>>> import numpy as np
>>> np.set_printoptions(precision=2, suppress=True, linewidth=160, floatmode="fixed")
>>> E = np.load("w.npy")
>>> E
array([[22,  3,  1,  3,  3, -3,  2, -1,  0, -1],
       [-2,  9, -3,  2,  0, -2,  2,  2,  1,  0],
       [ 1,  1, -1,  0,  1,  2, -1,  0,  1, -1],
       [ 1, -1, -1,  7,  1,  0,  0,  0, -3,  3],
       [ 3,  2, -1,  3,  8,  3, -1,  2, -1,  3],
       [ 3,  0, -2,  0,  0,  8, -2,  3, -3, -3],
       [ 2,  3,  3, -1,  0, -2, 13, -1,  2, -2],
       [-3,  2, -2,  2, -1,  1,  3, 31,  2,  0],
       [-3, -1, -1, -3,  3, -3,  0, -2,  7, -1],
       [-2, -1, -2,  3, -3,  3, -3,  3,  3,  2]])
>>> A2 = E[0, 0] * E[1:] - np.outer(E[1:, 0], E[0])
>>> A2
array([[  0, 204, -64,  50,   6, -50,  48,  42,  22,  -2],
       [  0,  19, -23,  -3,  19,  47, -24,   1,  22, -21],
       [  0, -25, -23, 151,  19,   3,  -2,   1, -66,  67],
       [  0,  35, -25,  57, 167,  75, -28,  47, -22,  69],
       [  0,  -9, -47,  -9,  -9, 185, -50,  69, -66, -63],
       [  0,  60,  64, -28,  -6, -38, 282, -20,  44, -42],
       [  0,  53, -41,  53, -13,  13,  72, 679,  44,  -3],
       [  0, -13, -19, -57,  75, -75,   6, -47, 154, -25],
       [  0, -16, -42,  72, -60,  60, -62,  64,  66,  42]])
>>> np.flatnonzero(~A2.round(6).any(axis=1))
array([], dtype=int64)
>>> arr = np.loadtxt("case1.csv", delimiter=",")
>>> arr
array([[5.00, 0.00, 4.00, 4.00, 0.00, 4.00, 0.00, 4.00, 0.00, 4.00, 0.00, 0.00],
       [0.00, 5.00, 0.00, 0.00, 4.00, 0.00, 0.00, 0.00, 0.00, 0.00, 4.00, 0.00],
       [4.00, 0.00, 5.00, 4.00, 0.00, 4.00, 0.00, 4.00, 0.00, 4.00, 0.00, 0.00],
       [4.00, 0.00, 4.00, 5.00, 0.00, 4.00, 0.00, 4.00, 0.00, 4.00, 0.00, 0.00],
       [0.00, 4.00, 0.00, 0.00, 5.00, 0.00, 0.00, 0.00, 0.00, 0.00, 4.00, 0.00],
       [4.00, 0.00, 4.00, 4.00, 0.00, 5.00, 0.00, 4.00, 0.00, 4.00, 0.00, 0.00],
       [0.00, 0.00, 0.00, 0.00, 0.00, 0.00, 5.00, 0.00, 4.00, 0.00, 0.00, 4.00],
       [4.00, 0.00, 4.00, 4.00, 0.00, 4.00, 0.00, 5.00, 0.00, 4.00, 0.00, 0.00],
       [0.00, 0.00, 0.00, 0.00, 0.00, 0.00, 4.00, 0.00, 5.00, 0.00, 0.00, 4.00],
       [4.00, 0.00, 4.00, 4.00, 0.00, 4.00, 0.00, 4.00, 0.00, 5.00, 0.00, 0.00],
       [0.00, 4.00, 0.00, 0.00, 4.00, 0.00, 0.00, 0.00, 0.00, 0.00, 5.00, 0.00],
       [0.00, 0.00, 0.00, 0.00, 0.00, 0.00, 4.00, 0.00, 4.00, 0.00, 0.00, 5.00]])
>>> Lm = np.linalg.cholesky(arr)
>>> np.linalg.eigvalsh(arr).min() > 0
np.True_
>>> round(np.prod(np.diag(Lm)) ** 2, 2), round(np.linalg.det(arr), 2)
(np.float64(4225.0), np.float64(4225.0))
>>> arr / np.sqrt(np.outer(np.diag(arr), np.diag(arr)))
array([[1.00, 0.00, 0.80, 0.80, 0.00, 0.80, 0.00, 0.80, 0.00, 0.80, 0.00, 0.00],
       [0.00, 1.00, 0.00, 0.00, 0.80, 0.00, 0.00, 0.00, 0.00, 0.00, 0.80, 0.00],
       [0.80, 0.00, 1.00, 0.80, 0.00, 0.80, 0.00, 0.80, 0.00, 0.80, 0.00, 0.00],
       [0.80, 0.00, 0.80, 1.00, 0.00, 0.80, 0.00, 0.80, 0.00, 0.80, 0.00, 0.00],
       [0.00, 0.80, 0.00, 0.00, 1.00, 0.00, 0.00, 0.00, 0.00, 0.00, 0.80, 0.00],
       [0.80, 0.00, 0.80, 0.80, 0.00, 1.00, 0.00, 0.80, 0.00, 0.80, 0.00, 0.00],
       [0.00, 0.00, 0.00, 0.00, 0.00, 0.00, 1.00, 0.00, 0.80, 0.00, 0.00, 0.80],
       [0.80, 0.00, 0.80, 0.80, 0.00, 0.80, 0.00, 1.00, 0.00, 0.80, 0.00, 0.00],
       [0.00, 0.00, 0.00, 0.00, 0.00, 0.00, 0.80, 0.00, 1.00, 0.00, 0.00, 0.80],
       [0.80, 0.00, 0.80, 0.80, 0.00, 0.80, 0.00, 0.80, 0.00, 1.00, 0.00, 0.00],
       [0.00, 0.80, 0.00, 0.00, 0.80, 0.00, 0.00, 0.00, 0.00, 0.00, 1.00, 0.00],
       [0.00, 0.00, 0.00, 0.00, 0.00, 0.00, 0.80, 0.00, 0.80, 0.00, 0.00, 1.00]])
>>> u, r1 = arr[1], arr[8]
>>> u @ u
np.float64(57.0)
>>> p = (u @ r1) / (u @ u) * u
>>> np.linalg.matrix_rank(np.outer(u, r1))
np.int64(1)
>>> np.outer(u, r1)
array([[ 0.00,  0.00,  0.00,  0.00,  0.00,  0.00,  0.00,  0.00,  0.00,  0.00,  0.00,  0.00],
       [ 0.00,  0.00,  0.00,  0.00,  0.00,  0.00, 20.00,  0.00, 25.00,  0.00,  0.00, 20.00],
       [ 0.00,  0.00,  0.00,  0.00,  0.00,  0.00,  0.00,  0.00,  0.00,  0.00,  0.00,  0.00],
       [ 0.00,  0.00,  0.00,  0.00,  0.00,  0.00,  0.00,  0.00,  0.00,  0.00,  0.00,  0.00],
       [ 0.00,  0.00,  0.00,  0.00,  0.00,  0.00, 16.00,  0.00, 20.00,  0.00,  0.00, 16.00],
       [ 0.00,  0.00,  0.00,  0.00,  0.00,  0.00,  0.00,  0.00,  0.00,  0.00,  0.00,  0.00],
       [ 0.00,  0.00,  0.00,  0.00,  0.00,  0.00,  0.00,  0.00,  0.00,  0.00,  0.00,  0.00],
       [ 0.00,  0.00,  0.00,  0.00,  0.00,  0.00,  0.00,  0.00,  0.00,  0.00,  0.00,  0.00],
       [ 0.00,  0.00,  0.00,  0.00,  0.00,  0.00,  0.00,  0.00,  0.00,  0.00,  0.00,  0.00],
       [ 0.00,  0.00,  0.00,  0.00,  0.00,  0.00,  0.00,  0.00,  0.00,  0.00,  0.00,  0.00],
       [ 0.00,  0.00,  0.00,  0.00,  0.00,  0.00, 16.00,  0.00, 20.00,  0.00,  0.00, 16.00],
       [ 0.00,  0.00,  0.00,  0.00,  0.00,  0.00,  0.00,  0.00,  0.00,  0.00,  0.00,  0.00]])
>>> (r1 - p) @ u
np.float64(0.0)
>>> r1 - p
array([0.00, 0.00, 0.00, 0.00, 0.00, 0.00, 4.00, 0.00, 5.00, 0.00, 0.00, 4.00])
>>> round(np.linalg.det(arr), 2)
np.float64(4225.0)
>>> (arr != 0).astype(int)
array([[1, 0, 1, 1, 0, 1, 0, 1, 0, 1, 0, 0],
       [0, 1, 0, 0, 1, 0, 0, 0, 0, 0, 1, 0],
       [1, 0, 1, 1, 0, 1, 0, 1, 0, 1, 0, 0],
       [1, 0, 1, 1, 0, 1, 0, 1, 0, 1, 0, 0],
       [0, 1, 0, 0, 1, 0, 0, 0, 0, 0, 1, 0],
       [1, 0, 1, 1, 0, 1, 0, 1, 0, 1, 0, 0],
       [0, 0, 0, 0, 0, 0, 1, 0, 1, 0, 0, 1],
       [1, 0, 1, 1, 0, 1, 0, 1, 0, 1, 0, 0],
       [0, 0, 0, 0, 0, 0, 1, 0, 1, 0, 0, 1],
       [1, 0, 1, 1, 0, 1, 0, 1, 0, 1, 0, 0],
       [0, 1, 0, 0, 1, 0, 0, 0, 0, 0, 1, 0],
       [0, 0, 0, 0, 0, 0, 1, 0, 1, 0, 0, 1]])
>>> arr @ arr
array([[105.00,   0.00, 104.00, 104.00,   0.00, 104.00,   0.00, 104.00,   0.00, 104.00,   0.00,   0.00],
       [  0.00,  57.00,   0.00,   0.00,  56.00,   0.00,   0.00,   0.00,   0.00,   0.00,  56.00,   0.00],
       [104.00,   0.00, 105.00, 104.00,   0.00, 104.00,   0.00, 104.00,   0.00, 104.00,   0.00,   0.00],
       [104.00,   0.00, 104.00, 105.00,   0.00, 104.00,   0.00, 104.00,   0.00, 104.00,   0.00,   0.00],
       [  0.00,  56.00,   0.00,   0.00,  57.00,   0.00,   0.00,   0.00,   0.00,   0.00,  56.00,   0.00],
       [104.00,   0.00, 104.00, 104.00,   0.00, 105.00,   0.00, 104.00,   0.00, 104.00,   0.00,   0.00],
       [  0.00,   0.00,   0.00,   0.00,   0.00,   0.00,  57.00,   0.00,  56.00,   0.00,   0.00,  56.00],
       [104.00,   0.00, 104.00, 104.00,   0.00, 104.00,   0.00, 105.00,   0.00, 104.00,   0.00,   0.00],
       [  0.00,   0.00,   0.00,   0.00,   0.00,   0.00,  56.00,   0.00,  57.00,   0.00,   0.00,  56.00],
       [104.00,   0.00, 104.00, 104.00,   0.00, 104.00,   0.00, 104.00,   0.00, 105.00,   0.00,   0.00],
       [  0.00,  56.00,   0.00,   0.00,  56.00,   0.00,   0.00,   0.00,   0.00,   0.00,  57.00,   0.00],
       [  0.00,   0.00,   0.00,   0.00,   0.00,   0.00,  56.00,   0.00,  56.00,   0.00,   0.00,  57.00]])
